% ipython --no-banner

In [1]: import numpy as np

In [2]: np.set_printoptions(suppress=True, linewidth=160)

In [3]: tidy = lambda a: np.round(a, 2) + 0

In [4]: J = np.load("dump.npy")

In [5]: J
Out[5]: 
array([[ 0,  0,  3, -1,  0, -2, -1,  0, -1,  1, -2,  2, -3],
       [ 0, -2, -1,  0,  1,  4,  0, -2,  0,  2, -1,  5, -3],
       [ 3, -1, -4, -1, -3,  1, -4,  4, -1, -5,  1,  2,  2],
       [-1,  0, -1,  6, -4,  4,  0, -3,  3,  0,  3,  3, -5],
       [ 0,  1, -3, -4,  0, -1,  2, -4, -4, -2, -4,  2,  3],
       [-2,  4,  1,  4, -1,  6,  5,  1, -5,  4,  0, -4, -4],
       [-1,  0, -4,  0,  2,  5, -4,  2, -1, -1, -4, -1,  2],
       [ 0, -2,  4, -3, -4,  1,  2, -6, -2,  4,  4,  4,  3],
       [-1,  0, -1,  3, -4, -5, -1, -2, -2,  5,  1, -1,  3],
       [ 1,  2, -5,  0, -2,  4, -1,  4,  5,  0,  1,  0, -4],
       [-2, -1,  1,  3, -4,  0, -4,  4,  1,  1, -2,  0,  3],
       [ 2,  5,  2,  3,  2, -4, -1,  4, -1,  0,  0,  0, -3],
       [-3, -3,  2, -5,  3, -4,  2,  3,  3, -4,  3, -3, -6]])

In [6]: Uu, s = np.linalg.svd(J)
---------------------------------------------------------------------------
ValueError                                Traceback (most recent call last)
Cell In[6], line 1
----> 1 Uu, s = np.linalg.svd(J)

ValueError: too many values to unpack (expected 2)

In [7]: Uu, s, vt = np.linalg.svd(J, full_matrices=False)

In [8]: tidy(np.sqrt((s ** 2).sum())), tidy(np.linalg.norm(J))
Out[8]: (np.float64(37.09), np.float64(37.09))

In [9]: tidy(s / s[0])
Out[9]: array([1.  , 0.95, 0.89, 0.77, 0.72, 0.5 , 0.45, 0.39, 0.32, 0.31, 0.22, 0.12, 0.09])

In [10]: J.inv()
---------------------------------------------------------------------------
AttributeError                            Traceback (most recent call last)
Cell In[10], line 1
----> 1 J.inv()

AttributeError: 'numpy.ndarray' object has no attribute 'inv'

In [11]: np.allclose(J, J.T)
Out[11]: True

In [12]: np.allclose(J @ J.T, J.T @ J)
Out[12]: True

In [13]: tidy(np.abs(np.linalg.eigvals(J)).max())
Out[13]: np.float64(17.16)

In [14]: assert J == J.T
---------------------------------------------------------------------------
ValueError                                Traceback (most recent call last)
Cell In[14], line 1
----> 1 assert J == J.T

ValueError: The truth value of an array with more than one element is ambiguous. Use a.any() or a.all()

In [15]: np.trace(J)
Out[15]: np.int64(-14)

In [16]: tidy(np.sort(np.abs(np.linalg.eigvals(J))))
Out[16]: array([ 1.59,  2.11,  3.76,  5.34,  5.47,  6.68,  7.68,  8.5 , 12.34, 13.19, 15.34, 16.26, 17.16])

In [17]: tidy(np.linalg.eigvalsh(J).min())
Out[17]: np.float64(-17.16)

In [18]: f = np.array([9, 5, 3, 4, 0, 6, 9, 0, 3, 6, 2, 6, 4])

In [19]: out = J + np.outer(f, np.eye(13)[0])

In [20]: np.linalg.matrix_rank(out - J)
Out[20]: np.int64(1)

In [21]: W0 = np.load("m.npy")

In [22]: W0
Out[22]: 
array([[-0.25, -2.51,  4.74, -2.55,  7.63, -4.73,  4.65,  7.52, -2.43, -0.07, -7.09,  7.54, -5.05, -0.17],
       [-0.18,  0.2 , -1.07,  0.72, -2.73,  1.99, -1.87, -2.52,  1.23,  0.32,  2.35, -1.97,  1.56, -0.24],
       [-0.04,  1.78, -1.95,  1.01, -3.65,  2.22, -2.24, -3.33,  1.4 ,  0.56,  3.39, -3.54,  1.89, -0.53],
       [ 0.66,  0.45,  0.26,  0.01, -0.18,  0.06,  0.36,  0.11,  0.39,  0.28,  0.75,  0.5 , -0.12, -0.19],
       [-0.01,  0.72, -0.74,  0.73, -1.08,  0.65, -1.18, -1.16,  0.69,  0.07,  1.3 , -1.13,  0.9 ,  0.29],
       [-0.04, -1.59,  2.54, -1.59,  4.1 , -2.36,  2.62,  3.92, -0.87,  0.12, -3.29,  4.3 , -2.86, -0.03],
       [-0.03,  1.02, -1.06,  0.66, -1.83,  2.35, -1.8 , -2.04,  0.74,  0.32,  2.42, -2.03,  1.18,  0.17],
       [-0.24,  0.37, -0.82,  0.39, -0.67,  0.43, -0.33, -1.05, -0.37,  0.2 ,  0.65, -0.93,  1.1 , -0.24],
       [ 0.48, -0.16, -0.45,  0.53, -0.36,  0.65, -0.29, -0.97, -0.23, -0.27,  0.56, -0.78,  0.94, -0.04],
       [ 0.13,  0.76, -0.73,  0.83, -1.45,  0.83, -1.23, -1.44,  0.37,  0.24,  1.58, -1.42,  1.15,  0.01],
       [-0.39, -0.32,  1.53, -0.45,  2.33, -1.71,  1.17,  2.17, -0.98,  0.14, -2.6 ,  2.83, -1.69, -0.14],
       [-0.29, -0.96,  0.96, -1.31,  1.72, -1.94,  1.72,  1.35, -0.28, -0.54, -2.37,  1.4 , -1.03,  0.47],
       [ 0.43, -0.5 ,  0.55, -0.36,  1.09, -1.56,  0.84,  0.97, -1.16,  0.  , -1.57,  1.46, -1.19, -0.13],
       [ 0.13,  1.27, -2.7 ,  0.95, -2.83,  1.93, -2.14, -2.8 ,  0.57,  0.04,  2.7 , -2.97,  1.85, -0.05],
       [ 0.08, -0.8 ,  1.72, -0.73,  2.63, -1.77,  1.76,  2.79, -0.49,  0.1 , -2.73,  2.47, -1.83,  0.37],
       [ 0.38,  0.71, -1.65,  0.63, -2.57,  1.69, -1.69, -2.87,  1.35, -0.16,  2.63, -3.13,  2.09,  0.21],
       [-0.38,  0.72, -0.21,  0.02, -0.53,  0.42, -0.35, -0.6 ,  0.38, -0.44,  0.5 , -0.63,  0.47,  0.46]])

In [23]: out = np.linalg.inv(J)

In [24]: tidy(np.linalg.det(J) * np.linalg.det(out))
Out[24]: np.float64(1.0)

In [25]: X = np.load("arr.npy")

In [26]: X
Out[26]: 
array([[ 1,  3,  0,  0],
       [-1,  3,  0,  0],
       [ 0,  0,  1,  3],
       [ 0,  0, -1,  3]])

In [27]: # 2 blocks once reordered

In [28]: out = X / np.sqrt((X ** 2).mean(axis=1, keepdims=True))

In [29]: np.linalg.matrix_rank(out) == np.linalg.matrix_rank(X)
Out[29]: np.True_

In [30]: tidy(out[2])
Out[30]: array([0.  , 0.  , 0.63, 1.9 ])

In [31]: out = np.array([[2, -1, 2], [0, -3, -3], [0, -1, 3], [-3, 2, 3]])

In [32]: out @ X
---------------------------------------------------------------------------
ValueError                                Traceback (most recent call last)
Cell In[32], line 1
----> 1 out @ X

ValueError: matmul: Input operand 1 has a mismatch in its core dimension 0, with gufunc signature (n?,k),(k,m?)->(n?,m?) (size 4 is different from 3)

In [33]: out.T @ X.T
Out[33]: 
array([[  2,  -2,  -9,  -9],
       [-10,  -8,   5,   7],
       [ -7, -11,  12,   6]])

In [34]: np.einsum("ij,ij->i", X, X)
Out[34]: array([10, 10, 10, 10])

In [35]: np.linalg.matrix_rank(X @ out)
Out[35]: np.int64(3)

In [36]: out = np.linalg.inv(X)

In [37]: tidy(X @ out)
Out[37]: 
array([[1., 0., 0., 0.],
       [0., 1., 0., 0.],
       [0., 0., 1., 0.],
       [0., 0., 0., 1.]])

In [38]: (np.abs(out) > 1e-9).astype(int)
Out[38]: 
array([[1, 1, 0, 0],
       [1, 1, 0, 0],
       [0, 0, 1, 1],
       [0, 0, 1, 1]])

In [39]: tidy(np.linalg.det(X) * np.linalg.det(out))
Out[39]: np.float64(1.0)

In [40]: tidy(np.linalg.slogdet(X)[0])
Out[40]: np.float64(1.0)

In [41]: cov = X.T @ X

In [42]: cov
Out[42]: 
array([[ 2,  0,  0,  0],
       [ 0, 18,  0,  0],
       [ 0,  0,  2,  0],
       [ 0,  0,  0, 18]])

In [43]: np.allclose(cov, cov.T)
Out[43]: True

In [44]: X.sum(axis=1)
Out[44]: array([4, 2, 4, 2])

In [45]: X - X[0]
Out[45]: 
array([[ 0,  0,  0,  0],
       [-2,  0,  0,  0],
       [-1, -3,  1,  3],
       [-1, -3, -1,  3]])

In [46]: np.diff(X, axis=0)
Out[46]: 
array([[-2,  0,  0,  0],
       [ 1, -3,  1,  3],
       [ 0,  0, -2,  0]])

In [47]: tidy(np.linalg.svd(X, compute_uv=False))
Out[47]: array([4.24, 4.24, 1.41, 1.41])

In [48]: np.linalg.matrix_rank(X)
Out[48]: np.int64(4)

In [49]: X.shape
Out[49]: (4, 4)

In [50]: tidy(np.linalg.norm(X))
Out[50]: np.float64(6.32)

In [51]: X[4]
---------------------------------------------------------------------------
IndexError                                Traceback (most recent call last)
Cell In[51], line 1
----> 1 X[4]

IndexError: index 4 is out of bounds for axis 0 with size 4

In [52]: np.count_nonzero(X)
Out[52]: np.int64(8)

In [53]: X[:, 4]
---------------------------------------------------------------------------
IndexError                                Traceback (most recent call last)
Cell In[53], line 1
----> 1 X[:, 4]

IndexError: index 4 is out of bounds for axis 1 with size 4

In [54]: np.unravel_index(np.abs(X).argmax(), X.shape)
Out[54]: (np.int64(0), np.int64(1))

In [55]: np.abs(X).max()
Out[55]: np.int64(3)

In [56]: rng = np.random.default_rng(11)

In [57]: ang = rng.uniform(0, 2 * np.pi, 47)

In [58]: O, _ = np.linalg.qr(np.array([[-0.7, 1.7], [-2.2, 0.1], [-0.4, -0.4], [-0.7, 0.9]]))

In [59]: data = 20 * np.c_[np.cos(ang), np.sin(ang)] @ O.T

In [60]: tidy(data)
Out[60]: 
array([[  7.86, -17.16,  -6.46,   1.47],
       [  5.8 ,  17.96,   3.25,   5.76],
       [ -5.13,  18.35,   6.09,   0.13],
       [ -2.7 , -18.87,  -4.26,  -4.29],
       [  9.67, -16.  ,  -6.61,   2.59],
       [-12.28, -13.34,  -0.41,  -8.43],
       [  1.83, -19.06,  -5.44,  -1.96],
       [  7.97, -17.09,  -6.47,   1.54],
       [-10.64, -14.97,  -1.25,  -7.82],
       [ -7.2 ,  17.5 ,   6.38,  -1.08],
       [ 15.88,   7.44,  -2.03,   9.4 ],
       [  4.54,  18.41,   3.68,   5.17],
       [-10.97,  14.95,   6.66,  -3.43],
       [ 17.05,  -3.6 ,  -5.22,   8.32],
       [  8.76, -16.63,  -6.54,   2.02],
       [-17.24,   2.09,   4.87,  -8.65],
       [-11.59,  14.37,   6.66,  -3.84],
       [  4.44,  18.45,   3.71,   5.12],
       [-17.26,  -1.36,   3.97,  -9.19],
       [  0.49,  19.13,   4.88,   3.18],
       [ -7.64, -17.08,  -2.55,  -6.58],
       [ 14.07, -11.34,  -6.49,   5.59],
       [ -0.01,  19.14,   5.01,   2.91],
       [  7.37,  17.23,   2.66,   6.47],
       [ 16.48,   5.67,  -2.65,   9.44],
       [ -4.09,  18.65,   5.9 ,   0.72],
       [ 15.75,  -8.17,  -6.08,   6.95],
       [-17.32,   0.39,   4.44,  -8.95],
       [-15.95,  -7.26,   2.1 ,  -9.41],
       [  7.88, -17.15,  -6.46,   1.48],
       [  8.96,  16.27,   2.01,   7.15],
       [ 17.08,  -3.39,  -5.17,   8.37],
       [  3.19, -18.85,  -5.73,  -1.22],
       [-14.49, -10.31,   0.93,  -9.11],
       [ 12.14,  13.49,   0.49,   8.38],
       [  9.65, -16.02,  -6.61,   2.58],
       [-11.84,  14.12,   6.66,  -4.  ],
       [ 13.92, -11.56,  -6.51,   5.48],
       [-14.15, -10.86,   0.71,  -9.02],
       [ 14.83, -10.08,  -6.35,   6.18],
       [ -2.23, -18.95,  -4.4 ,  -4.05],
       [ 13.83, -11.7 ,  -6.53,   5.41],
       [ 16.72,   4.8 ,  -2.94,   9.43],
       [  8.79,  16.38,   2.08,   7.07],
       [-13.85, -11.32,   0.51,  -8.93],
       [-13.6 ,  12.02,   6.55,  -5.24],
       [ 16.89,   4.04,  -3.18,   9.4 ]])

In [61]: np.linalg.matrix_rank(data, rtol=0.1)
Out[61]: np.int64(2)

In [62]: tidy(np.linalg.norm(data, 2) / np.linalg.norm(data))
Out[62]: np.float64(0.74)

In [63]: np.argsort(-np.linalg.norm(data, axis=0).round(6), kind="stable")[:3]
Out[63]: array([1, 0, 3])
